>>> import numpy as np
>>> np.set_printoptions(precision=2, suppress=True, linewidth=140)
>>> tidy = lambda a: np.round(a, 2) + 0
>>> data = np.loadtxt("a.csv", delimiter=",")
>>> print(data)
[[-3.  0.  0.  0.]
 [ 0. -2.  0.  0.]
 [ 0.  0.  2.  0.]
 [ 0.  0.  0. -3.]]
>>> print(tidy(np.linalg.eigvals(data).sum().real))
-6.0
>>> np.kron(np.eye(2, dtype=int), data)
array([[-3.,  0.,  0.,  0., -0.,  0.,  0.,  0.],
       [ 0., -2.,  0.,  0.,  0., -0.,  0.,  0.],
       [ 0.,  0.,  2.,  0.,  0.,  0.,  0.,  0.],
       [ 0.,  0.,  0., -3.,  0.,  0.,  0., -0.],
       [-0.,  0.,  0.,  0., -3.,  0.,  0.,  0.],
       [ 0., -0.,  0.,  0.,  0., -2.,  0.,  0.],
       [ 0.,  0.,  0.,  0.,  0.,  0.,  2.,  0.],
       [ 0.,  0.,  0., -0.,  0.,  0.,  0., -3.]])
>>> x0 = np.array([2, 0, 1, 1])
>>> target = data @ x0
>>> beta, lr = np.zeros(4), 1 / np.linalg.norm(data, 2) ** 2
>>> for i in range(15):
...     beta -= lr * data.T @ (data @ beta - target)
...     if i % 5 == 0: print(i, round(np.linalg.norm(data @ beta - target), 2))
... 
0 1.11
5 0.06
10 0.0
>>> tidy(beta)
array([2., 0., 1., 1.])
>>> np.linalg.matrix_rank(data - data[0, 0] * np.eye(4))
np.int64(2)
>>> tidy(np.sort(np.linalg.eigvals(data)))
array([-3., -3., -2.,  2.])
>>> [int(np.linalg.matrix_rank(np.linalg.matrix_power(data, p))) for p in range(1, 5)]
[4, 4, 4, 4]
>>> X = np.load("test14.npy")
>>> X
array([[ 1, -2,  4],
       [ 1, -1,  1],
       [ 1,  0,  0],
       [ 1,  1,  1]])
>>> rng = np.random.default_rng(63)
>>> lab = rng.permutation(3)
>>> B = X[:, lab] * rng.choice([-1, 1], 3)
>>> B
array([[ 4, -2,  1],
       [ 1, -1,  1],
       [ 0,  0,  1],
       [ 1,  1,  1]])
>>> U, _, Vt = np.linalg.svd(X.T @ B)
>>> tidy(U @ Vt)
array([[0., 0., 1.],
       [0., 1., 0.],
       [1., 0., 0.]])
>>> lab
array([2, 1, 0])
>>> F = np.load("x.npy")
>>> F
array([[ 6.92, -4.26,  1.4 ],
       [ 7.17,  3.66, -0.99],
       [-0.73, -0.29,  6.22]])
>>> tidy(np.linalg.matrix_power(F, 2))
array([[ 16.32, -45.48,  22.61],
       [ 76.58, -16.86,   0.26],
       [-11.67,   0.24,  37.95]])
>>> tidy(F @ F)
array([[ 16.32, -45.48,  22.61],
       [ 76.58, -16.86,   0.26],
       [-11.67,   0.24,  37.95]])
>>> tidy(np.linalg.det(F))
np.float64(343.28)
>>> np.trace(F)
np.float64(16.8)
>>> np.allclose(F @ F.T, F.T @ F)
False
>>> print(tidy((F - F.T) / 2))
[[ 0.   -5.72  1.06]
 [ 5.72  0.   -0.35]
 [-1.06  0.35  0.  ]]
>>> tidy((F + F.T) / 2)
array([[ 6.92,  1.46,  0.34],
       [ 1.46,  3.66, -0.64],
       [ 0.34, -0.64,  6.22]])
>>> F.shape
(3, 3)
>>> tidy(np.linalg.norm(F))
np.float64(13.16)
>>> tidy(F - F[0])
array([[ 0.  ,  0.  ,  0.  ],
       [ 0.25,  7.92, -2.39],
       [-7.65,  3.97,  4.82]])
>>> tidy(F.sum(axis=0))
array([13.36, -0.89,  6.63])
>>> np.zeros(3, 3)
Traceback (most recent call last):
  File "<python-input-37>", line 1, in <module>
    np.zeros(3, 3)
    ~~~~~~~~^^^^^^
TypeError: Cannot interpret '3' as a data type
>>> tidy(np.linalg.svd(F, compute_uv=False))
array([10. ,  7. ,  4.9])
>>> F[3]
Traceback (most recent call last):
  File "<python-input-39>", line 1, in <module>
    F[3]
    ~^^^
IndexError: index 3 is out of bounds for axis 0 with size 3
>>> q, V = np.linalg.qr(F[:, :2])[0], np.linalg.qr(F[:, 2:])[0]
>>> sig = np.linalg.svd(q.T @ V, compute_uv=False)
>>> tidy(np.degrees(np.arccos(sig.clip(0, 1))))
array([71.49])
>>> tidy(sig)
array([0.32])
